% ipython --no-banner

In [1]: import numpy as np

In [2]: np.set_printoptions(precision=3, suppress=True, linewidth=200)

In [3]: rd = lambda a: np.round(a, 3) + 0

In [4]: E = np.loadtxt("case3.csv", delimiter=",")

In [5]: print(E)
[[1.    0.9   0.81  0.729 0.656 0.59  0.531 0.478 0.43  0.387 0.349 0.314 0.282]
 [0.9   1.    0.9   0.81  0.729 0.656 0.59  0.531 0.478 0.43  0.387 0.349 0.314]
 [0.81  0.9   1.    0.9   0.81  0.729 0.656 0.59  0.531 0.478 0.43  0.387 0.349]
 [0.729 0.81  0.9   1.    0.9   0.81  0.729 0.656 0.59  0.531 0.478 0.43  0.387]
 [0.656 0.729 0.81  0.9   1.    0.9   0.81  0.729 0.656 0.59  0.531 0.478 0.43 ]
 [0.59  0.656 0.729 0.81  0.9   1.    0.9   0.81  0.729 0.656 0.59  0.531 0.478]
 [0.531 0.59  0.656 0.729 0.81  0.9   1.    0.9   0.81  0.729 0.656 0.59  0.531]
 [0.478 0.531 0.59  0.656 0.729 0.81  0.9   1.    0.9   0.81  0.729 0.656 0.59 ]
 [0.43  0.478 0.531 0.59  0.656 0.729 0.81  0.9   1.    0.9   0.81  0.729 0.656]
 [0.387 0.43  0.478 0.531 0.59  0.656 0.729 0.81  0.9   1.    0.9   0.81  0.729]
 [0.349 0.387 0.43  0.478 0.531 0.59  0.656 0.729 0.81  0.9   1.    0.9   0.81 ]
 [0.314 0.349 0.387 0.43  0.478 0.531 0.59  0.656 0.729 0.81  0.9   1.    0.9  ]
 [0.282 0.314 0.349 0.387 0.43  0.478 0.531 0.59  0.656 0.729 0.81  0.9   1.   ]]

In [6]: print(np.trace(E))
13.0

In [7]: print(rd(np.linalg.det(E)))
0.0

In [8]: print(np.allclose(E @ E.T, E.T @ E))
True

In [9]: low = np.linalg.cholesky(E)

In [10]: print(rd(np.diag(low) ** 2))
[1.   0.19 0.19 0.19 0.19 0.19 0.19 0.19 0.19 0.19 0.19 0.19 0.19]

In [11]: Q, vecs = np.linalg.qr(E[:, :5])[0], np.linalg.qr(E[:, 5:])[0]

In [12]: s = np.linalg.svd(Q.T @ vecs, compute_uv=False)

In [13]: print(rd(s))
[0.998 0.559 0.016 0.014 0.003]

In [14]: print(rd(np.linalg.norm(Q @ Q.T - vecs @ vecs.T, 2)))
1.0

In [15]: print((s > 0.9).sum())
1

In [16]: print(E.shape)
(13, 13)

In [17]: print(np.abs(E).max())
1.0

In [18]: print(np.linalg.matrix_rank(E))
13

In [19]: print(np.count_nonzero(E))
169

In [20]: print(rd(E.sum(axis=0)))
[7.456 8.074 8.57  8.95  9.219 9.379 9.432 9.379 9.219 8.95  8.57  8.074 7.456]

In [21]: print(rd(E.mean(axis=0)))
[0.574 0.621 0.659 0.688 0.709 0.721 0.726 0.721 0.709 0.688 0.659 0.621 0.574]

In [22]: print(rd(np.linalg.norm(E)))
9.047

In [23]: print(rd(E.sum(axis=1)))
[7.456 8.074 8.57  8.95  9.219 9.379 9.432 9.379 9.219 8.95  8.57  8.074 7.456]

In [24]: F = np.array([[3, 2, 0, 2, 2, 2, 2, 1],
    ...:     [2, 3, 2, 0, 2, 2, 2, 2],
    ...:     [0, 2, 3, 2, 0, 2, 2, 2],
    ...:     [2, 0, 2, 3, 2, 0, 2, 2],
    ...:     [2, 2, 0, 2, 3, 2, 0, 2],
    ...:     [2, 2, 2, 0, 2, 3, 2, 0],
    ...:     [2, 2, 2, 2, 0, 2, 3, 2],
    ...:     [1, 2, 2, 2, 2, 0, 2, 3]])

In [25]: print(F)
[[3 2 0 2 2 2 2 1]
 [2 3 2 0 2 2 2 2]
 [0 2 3 2 0 2 2 2]
 [2 0 2 3 2 0 2 2]
 [2 2 0 2 3 2 0 2]
 [2 2 2 0 2 3 2 0]
 [2 2 2 2 0 2 3 2]
 [1 2 2 2 2 0 2 3]]

In [26]: # symmetric

In [27]: rng = np.random.default_rng(82)

In [28]: idx = rng.permutation(8)

In [29]: print(idx)
[4 3 7 1 5 2 6 0]

In [30]: M2 = F[idx][:, idx]

In [31]: print(np.allclose(M2, F))
False

In [32]: print(np.diag(M2))
[3 3 3 3 3 3 3 3]

In [33]: vals, vecs = np.linalg.eigh(F)

In [34]: x0 = np.array([0, -2, -3, 1, 0, 2, 1, -2])

In [35]: print(np.abs(F).sum(axis=1).max(), rd(np.abs(vals).max()))
15 13.808

In [36]: print(rd(np.linalg.eigvalsh(F[1:, 1:])))
[-2.009 -0.236  1.     2.042  3.722  4.236 12.245]

In [37]: vals, vecs = np.linalg.eigvalsh(F)
ValueError: too many values to unpack (expected 2)


In [38]: vals, vecs = np.linalg.eigh(F)

In [39]: print(rd(vecs.T @ vecs))
[[1. 0. 0. 0. 0. 0. 0. 0.]
 [0. 1. 0. 0. 0. 0. 0. 0.]
 [0. 0. 1. 0. 0. 0. 0. 0.]
 [0. 0. 0. 1. 0. 0. 0. 0.]
 [0. 0. 0. 0. 1. 0. 0. 0.]
 [0. 0. 0. 0. 0. 1. 0. 0.]
 [0. 0. 0. 0. 0. 0. 1. 0.]
 [0. 0. 0. 0. 0. 0. 0. 1.]]

In [40]: print(np.unique(vals.round(6) + 0, return_counts=True)[1])
[1 1 1 1 1 1 1 1]

In [41]: print(rd(np.linalg.svd(F, compute_uv=False)))
[13.808  4.424  4.116  2.625  2.129  1.728  0.652  0.081]

In [42]: print(rd(vals))
[-2.129 -0.652  0.081  1.728  2.625  4.116  4.424 13.808]

In [43]: print(rd(vecs @ np.diag(vals) @ vecs.T))
[[3. 2. 0. 2. 2. 2. 2. 1.]
 [2. 3. 2. 0. 2. 2. 2. 2.]
 [0. 2. 3. 2. 0. 2. 2. 2.]
 [2. 0. 2. 3. 2. 0. 2. 2.]
 [2. 2. 0. 2. 3. 2. 0. 2.]
 [2. 2. 2. 0. 2. 3. 2. 0.]
 [2. 2. 2. 2. 0. 2. 3. 2.]
 [1. 2. 2. 2. 2. 0. 2. 3.]]

In [44]: print(rd(np.linalg.eigvalsh(F @ F)))
[  0.007   0.425   2.987   4.534   6.889  16.94   19.57  190.649]

In [45]: T = np.stack([F, -2 * F, F[::-1]])

In [46]: print(np.linalg.matrix_rank(T.reshape(3, -1)))
2

In [47]: print(np.diff(F, axis=0))
[[-1  1  2 -2  0  0  0  1]
 [-2 -1  1  2 -2  0  0  0]
 [ 2 -2 -1  1  2 -2  0  0]
 [ 0  2 -2 -1  1  2 -2  0]
 [ 0  0  2 -2 -1  1  2 -2]
 [ 0  0  0  2 -2 -1  1  2]
 [-1  0  0  0  2 -2 -1  1]]

In [48]: print(F.sum(axis=0))
[14 15 13 13 13 13 15 14]

In [49]: print(F.mean(axis=0))
[1.75  1.875 1.625 1.625 1.625 1.625 1.875 1.75 ]

In [50]: print(np.abs(F).max())
3

In [51]: print(F - F[0])
[[ 0  0  0  0  0  0  0  0]
 [-1  1  2 -2  0  0  0  1]
 [-3  0  3  0 -2  0  0  1]
 [-1 -2  2  1  0 -2  0  1]
 [-1  0  0  0  1  0 -2  1]
 [-1  0  2 -2  0  1  0 -1]
 [-1  0  2  0 -2  0  1  1]
 [-2  0  2  0  0 -2  0  2]]

In [52]: print(F.shape)
(8, 8)

In [53]: np.zeros(8, 8)
TypeError: Cannot interpret '8' as a data type


In [54]: F[:, 8]
IndexError: index 8 is out of bounds for axis 1 with size 8


In [55]: K = np.load("sample2.npy")

In [56]: print(K)
[[-2  2 -1]
 [-2  2 -1]
 [ 0  0  0]
 [-2  2 -1]
 [-1 -1 -1]
 [-1 -1 -1]
 [-1  2 -1]
 [ 0  0  0]
 [-1 -1 -1]
 [ 0  0  0]
 [-2  1 -2]
 [ 0  0  0]
 [ 0  0  0]
 [ 0  0  0]
 [-3  4 -2]
 [-1 -1 -1]
 [ 0  0  0]
 [-1 -1 -1]
 [ 0  0  0]
 [-2  2 -1]
 [-2  2 -1]
 [ 0  0  0]
 [-3  4 -2]]

In [57]: print(np.all(np.linalg.eigvalsh(F) > 0))
False

In [58]: np.linalg.cholesky(F)
LinAlgError: Matrix is not positive definite


In [59]: x0 = np.array([-2, 1, 1])

In [60]: target = K @ x0

In [61]: print(rd(np.linalg.solve(K.T @ K, K.T @ target)))
[-2.  1.  1.]

In [62]: print(rd(np.linalg.lstsq(K, target)[0]))
[-2.  1.  1.]

In [63]: print(target)
[5 5 0 5 0 0 3 0 0 0 3 0 0 0 8 0 0 0 0 5 5 0 8]

In [64]: target = target + 0.05 * rng.normal(size=23)

In [65]: print(rd(target))
[ 4.97   4.962 -0.085  4.979  0.043  0.01   2.989 -0.077  0.092 -0.074  3.057 -0.041  0.008  0.005  7.958 -0.034 -0.079 -0.051 -0.006  5.001  5.034  0.066  7.898]

In [66]: beta, *_ = np.linalg.lstsq(K, target)

In [67]: print(beta.round())
[-2.  1.  1.]

In [68]: print(rd(beta))
[-1.996  0.986  0.987]

In [69]: print(rd(K.T @ (target - K @ beta)))
[0. 0. 0.]

In [70]: M2 = np.array([[1, 0], [4, 1], [3, 5]])

In [71]: print(M2.T @ K.T)
[[ 3  3  0  3 -8 -8  4  0 -8  0 -4  0  0  0  7 -8  0 -8  0  3  3  0  7]
 [-3 -3  0 -3 -6 -6 -3  0 -6  0 -9  0  0  0 -6 -6  0 -6  0 -3 -3  0 -6]]

In [72]: print(np.linalg.matrix_rank(K @ M2))
2

In [73]: np.einsum("ij,ij->", K, M2)
ValueError: operands could not be broadcast together with remapped shapes [original->remapped]: (23,3)->(23,3) (3,2)->(3,2) 


In [74]: print(np.linalg.matrix_rank(np.vstack([K, M2.T])))
3

In [75]: print(K @ M2)
[[ 3 -3]
 [ 3 -3]
 [ 0  0]
 [ 3 -3]
 [-8 -6]
 [-8 -6]
 [ 4 -3]
 [ 0  0]
 [-8 -6]
 [ 0  0]
 [-4 -9]
 [ 0  0]
 [ 0  0]
 [ 0  0]
 [ 7 -6]
 [-8 -6]
 [ 0  0]
 [-8 -6]
 [ 0  0]
 [ 3 -3]
 [ 3 -3]
 [ 0  0]
 [ 7 -6]]

In [76]: theta = np.radians(180)

In [77]: R = np.eye(3)

In [78]: R[0, 0] = R[1, 1] = np.cos(theta)

In [79]: R[0, 1], R[1, 0] = -np.sin(theta), np.sin(theta)

In [80]: print(rd(R))
[[-1.  0.  0.]
 [ 0. -1.  0.]
 [ 0.  0.  1.]]

In [81]: M2 = K @ R.T

In [82]: print(rd(np.linalg.det(R)), np.trace(R))
1.0 -1.0

In [83]: print(np.abs(M2 - K).max(axis=0))
[6. 8. 0.]

In [84]: print(rd(np.linalg.svd(K, compute_uv=False)), rd(np.linalg.svd(M2, compute_uv=False)))
[10.758  4.076  0.801] [10.758  4.076  0.801]

In [85]: print(rd(M2))
[[ 2. -2. -1.]
 [ 2. -2. -1.]
 [ 0.  0.  0.]
 [ 2. -2. -1.]
 [ 1.  1. -1.]
 [ 1.  1. -1.]
 [ 1. -2. -1.]
 [ 0.  0.  0.]
 [ 1.  1. -1.]
 [ 0.  0.  0.]
 [ 2. -1. -2.]
 [ 0.  0.  0.]
 [ 0.  0.  0.]
 [ 0.  0.  0.]
 [ 3. -4. -2.]
 [ 1.  1. -1.]
 [ 0.  0.  0.]
 [ 1.  1. -1.]
 [ 0.  0.  0.]
 [ 2. -2. -1.]
 [ 2. -2. -1.]
 [ 0.  0.  0.]
 [ 3. -4. -2.]]

In [86]: x0 = np.array([0, 2, -2])

In [87]: target = M2 @ x0

In [88]: print(rd(np.linalg.solve(M2.T @ M2, M2.T @ target)))
[ 0.  2. -2.]

In [89]: np.linalg.solve(M2, target)
LinAlgError: Last 2 dimensions of the array must be square


In [90]: print(rd(target))
[-2. -2.  0. -2.  4.  4. -2.  0.  4.  0.  2.  0.  0.  0. -4.  4.  0.  4.  0. -2. -2.  0. -4.]

In [91]: print(rd(np.linalg.pinv(M2) @ M2))
[[1. 0. 0.]
 [0. 1. 0.]
 [0. 0. 1.]]

In [92]: print(rd(np.linalg.lstsq(M2, target)[0]))
[ 0.  2. -2.]

In [93]: target = target + 0.3 * rng.normal(size=23)

In [94]: print(rd(target))
[-2.085 -2.058  0.654 -2.11   4.097  4.258 -1.983 -0.239  3.968  0.134  1.975 -0.324  0.309 -0.16  -3.773  3.859  0.678  4.167 -0.188 -1.823 -1.892 -0.538 -4.29 ]

In [95]: beta, *_ = np.linalg.lstsq(M2, target)

In [96]: print(rd(beta))
[ 0.041  2.032 -1.987]

In [97]: print([round(float(np.linalg.norm(np.linalg.solve(M2.T @ M2 + lam * np.eye(3), M2.T @ target))), 2) for lam in (0, 1, 10, 100)])
[2.84, 2.48, 1.65, 0.47]

In [98]: print(rd(np.linalg.norm(target - M2 @ beta)))
1.349

In [99]: feats = np.load("layer3.npy")

In [100]: print(rd(feats))
[[-0.846  3.537  0.74  -3.351]
 [ 0.801 -3.633 -0.195  3.335]
 [-0.574  3.621 -1.65  -2.972]
 [-0.502 -0.449  4.926 -0.532]
 [-0.121  2.726 -3.808 -1.747]
 [ 0.382  0.988 -4.886  0.036]
 [-0.741  3.687 -0.395 -3.271]
 [ 0.911 -2.45  -3.186  2.831]
 [-0.029  2.462 -4.102 -1.452]
 [ 0.784 -3.655 -0.015  3.32 ]
 [ 0.046 -2.515  4.049  1.51 ]
 [-0.74   3.688 -0.401 -3.27 ]
 [-0.017 -2.322  4.233  1.3  ]
 [ 0.499  0.461 -4.926  0.521]
 [ 0.209 -2.957  3.484  2.018]
 [-0.168 -1.817  4.59   0.774]
 [ 0.348 -3.269  2.891  2.415]
 [ 0.414 -3.394  2.57   2.59 ]
 [ 0.609 -0.088 -4.859  1.007]
 [ 0.889 -3.347 -1.43   3.311]
 [-0.918  2.642  2.909 -2.952]
 [ 0.722 -0.746 -4.635  1.561]
 [-0.877  3.42   1.198 -3.332]
 [ 0.074  2.14  -4.381 -1.107]
 [ 0.848 -3.532 -0.763  3.351]
 [ 0.326 -3.223  2.994  2.354]
 [-0.721  0.74   4.638 -1.557]
 [ 0.916 -2.565 -3.024  2.905]]

In [101]: # looks like rank 2

In [102]: rk = np.linalg.matrix_rank(feats)

In [103]: print(rk)
2

In [104]: null = np.linalg.svd(feats)[2][rk:].T

In [105]: print([int(np.linalg.matrix_rank(np.delete(feats, i, axis=0))) for i in range(28)])
[2, 2, 2, 2, 2, 2, 2, 2, 2, 2, 2, 2, 2, 2, 2, 2, 2, 2, 2, 2, 2, 2, 2, 2, 2, 2, 2, 2]

In [106]: print(rd(null @ null.T))
[[ 0.966  0.104  0.096 -0.113]
 [ 0.104  0.454  0.103  0.476]
 [ 0.096  0.103  0.029  0.091]
 [-0.113  0.476  0.091  0.551]]

In [107]: print(np.linalg.matrix_rank(feats.T @ feats), np.linalg.matrix_rank(feats @ feats.T))
2 2

In [108]: M2 = feats / np.linalg.norm(feats, axis=1, keepdims=True)

In [109]: G = M2 @ M2.T

In [110]: print((G - 2 * np.eye(28)).round(6).argmax(axis=1))
[22  9 11 26  8 13 11 27  4  1 12  6 10  5 25 12 25 16 13 24 22 18  0  8  1 16  3  7]

In [111]: print(rd(np.linalg.norm(M2, axis=1)))
[1. 1. 1. 1. 1. 1. 1. 1. 1. 1. 1. 1. 1. 1. 1. 1. 1. 1. 1. 1. 1. 1. 1. 1. 1. 1. 1. 1.]

In [112]: G = np.cov(feats, rowvar=False)

In [113]: print(G.shape)
(4, 4)

In [114]: print(rd(feats.std(axis=0)))
[0.613 2.724 3.359 2.378]

In [115]: print(rd(G))
[[ 0.389 -1.33  -0.864  1.372]
 [-1.33   7.696 -2.602 -6.488]
 [-0.864 -2.602 11.704  0.128]
 [ 1.372 -6.488  0.128  5.863]]

In [116]: print(rd(np.polyfit(feats[:, 2], feats[:, 3], 1)))
[0.011 0.344]

In [117]: mat = np.loadtxt("a.csv", delimiter=",")

In [118]: print(rd(mat))
[[ 0.237 -0.016 -0.304 -0.12   0.042 -0.228 -0.142]
 [-0.016  0.183  0.111 -0.359  0.045  0.059  0.049]
 [-0.304  0.111  0.435 -0.03  -0.03   0.314  0.202]
 [-0.12  -0.359 -0.03   0.802 -0.117  0.027 -0.008]
 [ 0.042  0.045 -0.03  -0.117  0.02  -0.029 -0.015]
 [-0.228  0.059  0.314  0.027 -0.029  0.229  0.146]
 [-0.142  0.049  0.202 -0.008 -0.015  0.146  0.094]]

In [119]: # equal to its transpose

In [120]: left, s, Vh = np.linalg.svd(mat)

In [121]: vecs = Vh[:(s > 1e-8).sum()]

In [122]: x0 = mat[3] + -1 * mat[2] + rng.integers(2) * np.eye(7)[5]

In [123]: print(rd(x0))
[ 0.184 -0.47  -0.465  0.832 -0.087 -0.286 -0.21 ]

In [124]: print(rd(np.diag(vecs.T @ vecs)))
[0.237 0.183 0.435 0.802 0.02  0.229 0.094]

In [125]: print(np.linalg.matrix_rank(np.vstack([mat, x0])))
2

In [126]: rk = np.linalg.matrix_rank(mat)

In [127]: print(rk)
2

In [128]: null = np.linalg.svd(mat)[2][rk:].T

In [129]: print([int(np.linalg.matrix_rank(np.delete(mat, i, axis=0))) for i in range(7)])
[2, 2, 2, 2, 2, 2, 2]

In [130]: print(np.linalg.matrix_rank(mat.T @ mat), np.linalg.matrix_rank(mat @ mat.T))
2 2

In [131]: print([int(np.linalg.matrix_rank(mat[:i])) for i in range(1, len(mat) + 1)])
[1, 2, 2, 2, 2, 2, 2]

In [132]: data = np.load("mat.npy")

In [133]: print(data)
[[ 0  1  0  0  0  0]
 [-3 -2  0  0  0  0]
 [ 0  3  0  0  0  0]
 [ 0  0  0  1  0  0]
 [ 0  0 -3 -2  0  0]
 [ 0  0  0  3  0  0]
 [ 0  0  0  0  0  1]
 [ 0  0  0  0 -3 -2]
 [ 0  0  0  0  0  3]]

In [134]: print(data.sum(axis=1))
[ 1 -5  3  1 -5  3  1 -5  3]

In [135]: print(np.diff(data, axis=0))
[[-3 -3  0  0  0  0]
 [ 3  5  0  0  0  0]
 [ 0 -3  0  1  0  0]
 [ 0  0 -3 -3  0  0]
 [ 0  0  3  5  0  0]
 [ 0  0  0 -3  0  1]
 [ 0  0  0  0 -3 -3]
 [ 0  0  0  0  3  5]]

In [136]: data[9]
IndexError: index 9 is out of bounds for axis 0 with size 9


In [137]: print(data.sum(axis=0))
[-3  2 -3  2 -3  2]

In [138]: print(np.count_nonzero(data))
12

In [139]: print(np.unravel_index(np.abs(data).argmax(), data.shape))
(np.int64(1), np.int64(0))
